% python3 -q
>>> import numpy as np
>>> np.set_printoptions(suppress=True, linewidth=120)
>>> A = np.load("case10.npy")
>>> A
array([[ 1. ,  0.6,  2.6],
       [-0.4, -1.5, -0.3],
       [ 0.4, -1.8, -0.2]])
>>> np.kron(np.eye(2, dtype=int), A)
array([[ 1. ,  0.6,  2.6,  0. ,  0. ,  0. ],
       [-0.4, -1.5, -0.3, -0. , -0. , -0. ],
       [ 0.4, -1.8, -0.2,  0. , -0. , -0. ],
       [ 0. ,  0. ,  0. ,  1. ,  0.6,  2.6],
       [-0. , -0. , -0. , -0.4, -1.5, -0.3],
       [ 0. , -0. , -0. ,  0.4, -1.8, -0.2]])
>>> np.round(np.poly(A), 1)
array([ 1. ,  0.7, -2.7, -3.1])
>>> np.einsum("ii->", A)
np.float64(-0.7)
>>> np.round(np.linalg.eigvals(A).sum().real, 1)
np.float64(-0.7)
>>> round(np.linalg.det(A.T), 1)
np.float64(3.1)
>>> round(float(np.linalg.det(2 * A)), 1), round(np.linalg.det(A), 1)
(24.6, np.float64(3.1))
>>> vec = np.array([2, 0, 1])
>>> a = np.maximum(A @ vec, 0)
>>> np.round(np.tanh(A @ vec), 1)
array([ 1. , -0.8,  0.5])
>>> np.round(np.maximum(A @ vec, 0) - np.maximum(-A @ vec, 0), 1)
array([ 4.6, -1.1,  0.6])
>>> blk = np.stack([A, -3 * A, A[::-1]])
>>> np.linalg.matrix_rank(blk.reshape(3, -1))
np.int64(2)
>>> np.round(np.linalg.norm(blk, axis=(1, 2)), 1)
array([ 3.7, 11.2,  3.7])
>>> blk.shape
(3, 3, 3)
>>> def softmax(z):
...     e = np.exp(z - z.max(axis=-1, keepdims=True))
...     return e / e.sum(axis=-1, keepdims=True)
... 
>>> np.round(softmax(A[2]), 1)
array([0.6, 0.1, 0.3])
>>> np.round(softmax(A[2] + 4), 1)
array([0.6, 0.1, 0.3])
>>> S = A @ A.T / np.sqrt(3)
>>> softmax(S).round(6).argmax(axis=1)
array([0, 2, 2])
>>> np.round(softmax(S)[2] @ A, 1)
array([ 0.1, -1.6, -0.1])
>>> M = np.load("mat.npy")
>>> M
array([[-2,  3,  2],
       [-1,  3, -1],
       [-1,  3, -1],
       [-2,  3,  3]])
>>> B = np.c_[M[:, :2] @ np.array([[0, -2], [-3, 2]]), np.array([2, 2, -2, -2])]
>>> B
array([[-9, 10,  2],
       [-9,  8,  2],
       [-9,  8, -2],
       [-9, 10, -2]])
>>> np.linalg.matrix_rank(B)
np.int64(3)
>>> np.round(np.linalg.norm(B - M @ np.linalg.lstsq(M, B)[0], axis=0), 1) + 0
array([0. , 0. , 2.8])
>>> proj = B @ np.linalg.solve(B.T @ B, B.T)
>>> np.round(np.diag(proj), 1)
array([0.8, 0.8, 0.8, 0.8])
>>> np.allclose(proj @ proj, proj)
True
>>> (np.eye(4) - proj) @ B
array([[0., 0., 0.],
       [0., 0., 0.],
       [0., 0., 0.],
       [0., 0., 0.]])
>>> np.trace(proj)
np.float64(3.0)
>>> proj.round(1)
array([[ 0.8,  0.2, -0.2,  0.2],
       [ 0.2,  0.8,  0.2, -0.2],
       [-0.2,  0.2,  0.8,  0.2],
       [ 0.2, -0.2,  0.2,  0.8]])
>>> vals, V = np.linalg.eigh(proj)
>>> np.unique(vals.round(6) + 0, return_counts=True)[1]
array([1, 3])
>>> np.round(V @ np.diag(vals) @ V.T, 1)
array([[ 0.7,  0.2, -0.2,  0.2],
       [ 0.2,  0.7,  0.2, -0.2],
       [-0.2,  0.2,  0.8,  0.2],
       [ 0.2, -0.2,  0.2,  0.8]])
>>> np.round(V.T @ proj @ V, 1) + 0
array([[0., 0., 0., 0.],
       [0., 1., 0., 0.],
       [0., 0., 1., 0.],
       [0., 0., 0., 1.]])
>>> np.round(V.T @ V, 1) + 0
array([[1., 0., 0., 0.],
       [0., 1., 0., 0.],
       [0., 0., 1., 0.],
       [0., 0., 0., 1.]])
>>> np.round(np.linalg.svd(proj, compute_uv=False), 1) + 0
array([1., 1., 1., 0.])
>>> vals.sum(), np.trace(proj)
(np.float64(3.0), np.float64(3.0))
>>> vals.round(1) + 0
array([0., 1., 1., 1.])
>>> u, r1 = M[1], M[3]
>>> u @ r1
np.int64(8)
>>> u @ u
np.int64(11)
>>> pr = (u @ r1) / (u @ u) * u
>>> np.linalg.matrix_rank(np.outer(u, r1))
np.int64(1)
>>> pr.round(1)
array([-0.7,  2.2, -0.7])
>>> J = np.loadtxt("dump.csv", delimiter=",")
>>> J.round(1)
array([[  9.3,  -3.6,  -6. ],
       [ 15.6,   1.5,  -4.3],
       [ -3.7,  -6. ,   3.5],
       [  4.3, -13.6,   8.9],
       [  5.3,   8. ,  12.2]])
>>> vec = np.array([-3, 0, 3])
>>> y = J @ vec
>>> np.round(np.linalg.lstsq(J, y)[0], 1) + 0
array([-3.,  0.,  3.])
>>> np.round(np.linalg.solve(J.T @ J, J.T @ y), 1) + 0
array([-3.,  0.,  3.])
>>> y.round(1)
array([-45.9, -59.6,  21.7,  13.8,  20.7])
>>> np.round(np.linalg.pinv(J) @ J, 1) + 0
array([[1., 0., 0.],
       [0., 1., 0.],
       [0., 0., 1.]])
>>> rng = np.random.default_rng(21747)
>>> y = y + 0.1 * rng.normal(size=5)
>>> y.round(1)
array([-46.1, -59.7,  21.8,  13.9,  20.6])
>>> c, *_ = np.linalg.lstsq(J, y)
>>> c.round(1) + 0
array([-3.,  0.,  3.])
>>> [round(float(np.linalg.norm(np.linalg.solve(J.T @ J + lam * np.eye(3), J.T @ y))), 2) for lam in (0, 1, 10, 100)]
[4.25, 4.24, 4.14, 3.35]
>>> B = np.array([[2, -1, 0], [-2, 0, 2], [-1, 1, 1]])
>>> np.round(np.einsum("ij->j", J), 1)
array([ 30.8, -13.8,  14.3])
>>> np.linalg.matrix_rank(J @ B)
np.int64(3)
>>> m1 = np.load("run5.npy")
>>> m1
array([[ 5,  0, 61, 57],
       [ 3,  0, 43, 41],
       [ 7,  0, 79, 73],
       [ 4,  0, 52, 49],
       [ 0,  0,  0,  1],
       [ 1,  0, 25, 25],
       [ 0,  0,  7,  9],
       [ 4,  0, 52, 49],
       [ 2,  0, 34, 33],
       [ 5,  0, 61, 57]])
>>> U, sig, VT = np.linalg.svd(m1)
>>> V = VT[:(sig > 1e-8).sum()]
>>> vec = m1[6] + 2 * m1[4] + rng.integers(2) * np.eye(4)[1]
>>> vec
array([ 0.,  1.,  7., 11.])
>>> round(np.linalg.norm(vec - V.T @ V @ vec), 1)
np.float64(1.0)
>>> np.round(V.T @ V, 1) + 0
array([[1., 0., 0., 0.],
       [0., 0., 0., 0.],
       [0., 0., 1., 0.],
       [0., 0., 0., 1.]])
>>> np.allclose(V.T @ V @ vec, vec)
False
>>> np.round(np.diag(V.T @ V), 1) + 0
array([1., 0., 1., 1.])
>>> vec = np.array([2, -3, -4, 6])
>>> a = np.maximum(m1 @ vec, 0)
>>> np.maximum(m1 @ vec, 0) - np.maximum(-m1 @ vec, 0)
array([108,  80, 136,  94,   6,  52,  26,  94,  66, 108])
>>> np.round(np.tanh(m1 @ vec), 1)
array([1., 1., 1., 1., 1., 1., 1., 1., 1., 1.])
>>> np.flatnonzero(a > 1e-9)
array([0, 1, 2, 3, 4, 5, 6, 7, 8, 9])
>>> np.maximum(m1 @ (3 * vec), 0)
array([324, 240, 408, 282,  18, 156,  78, 282, 198, 324])
>>> m1 * (a > 1e-9)[:, None]
array([[ 5,  0, 61, 57],
       [ 3,  0, 43, 41],
       [ 7,  0, 79, 73],
       [ 4,  0, 52, 49],
       [ 0,  0,  0,  1],
       [ 1,  0, 25, 25],
       [ 0,  0,  7,  9],
       [ 4,  0, 52, 49],
       [ 2,  0, 34, 33],
       [ 5,  0, 61, 57]])
>>> arr = np.load("arr.npy")
>>> arr
array([[ 1, -1, -1,  1, -1,  1,  1, -1],
       [ 1,  1, -1, -1, -1, -1,  1,  1]])
>>> np.round(softmax(10 * arr[1]), 1) + 0
array([0.2, 0.2, 0. , 0. , 0. , 0. , 0.2, 0.2])
>>> np.round(softmax(arr).sum(axis=1), 1)
array([1., 1.])
>>> np.round(softmax(arr[1]), 1) + 0
array([0.2, 0.2, 0. , 0. , 0. , 0. , 0.2, 0.2])
>>> S = arr @ arr.T / np.sqrt(8)
>>> np.round(softmax(S)[1] @ arr, 1)
array([ 1. ,  0.9, -1. , -0.9, -1. , -0.9,  1. ,  0.9])
>>> np.round(softmax(S), 1)
array([[0.9, 0.1],
       [0.1, 0.9]])
>>> O, r_ = np.linalg.qr(A)
>>> O.shape, r_.shape
((3, 3), (3, 3))
>>> O.round(1)
array([[-0.9,  0.1, -0.5],
       [ 0.3, -0.6, -0.7],
       [-0.3, -0.8,  0.5]])
>>> np.round(np.trace(O @ O.T), 1)
np.float64(3.0)
>>> np.round(np.abs(np.diag(r_)), 1)
array([1.1, 2.4, 1.1])
>>> np.round(O.T @ O, 1) + 0
array([[1., 0., 0.],
       [0., 1., 0.],
       [0., 0., 1.]])
>>> round(float(O[:, 1] @ O[:, 2]), 1)
0.0
>>> np.round(np.linalg.pinv(O), 1)
array([[-0.9,  0.3, -0.3],
       [ 0.1, -0.6, -0.8],
       [-0.5, -0.7,  0.5]])
>>> np.round(O @ O.T, 1) + 0
array([[1., 0., 0.],
       [0., 1., 0.],
       [0., 0., 1.]])
>>> theta = np.radians(72)
>>> r_ = np.eye(8)
>>> r_[1, 1] = r_[2, 2] = np.cos(theta)
>>> r_[1, 2], r_[2, 1] = -np.sin(theta), np.sin(theta)
>>> r_.round(1)
array([[ 1. ,  0. ,  0. ,  0. ,  0. ,  0. ,  0. ,  0. ],
       [ 0. ,  0.3, -1. ,  0. ,  0. ,  0. ,  0. ,  0. ],
       [ 0. ,  1. ,  0.3,  0. ,  0. ,  0. ,  0. ,  0. ],
       [ 0. ,  0. ,  0. ,  1. ,  0. ,  0. ,  0. ,  0. ],
       [ 0. ,  0. ,  0. ,  0. ,  1. ,  0. ,  0. ,  0. ],
       [ 0. ,  0. ,  0. ,  0. ,  0. ,  1. ,  0. ,  0. ],
       [ 0. ,  0. ,  0. ,  0. ,  0. ,  0. ,  1. ,  0. ],
       [ 0. ,  0. ,  0. ,  0. ,  0. ,  0. ,  0. ,  1. ]])
>>> B = arr @ r_.T
>>> np.round(np.abs(B - arr).max(axis=0), 1)
array([0. , 1.6, 1.6, 0. , 0. , 0. , 0. , 0. ])
>>> np.allclose(arr @ arr.T, B @ B.T)
True
>>> np.round(np.linalg.svd(arr, compute_uv=False), 1), np.round(np.linalg.svd(B, compute_uv=False), 1)
(array([2.8, 2.8]), array([2.8, 2.8]))
>>> np.allclose(np.linalg.norm(arr, axis=1), np.linalg.norm(B, axis=1))
True
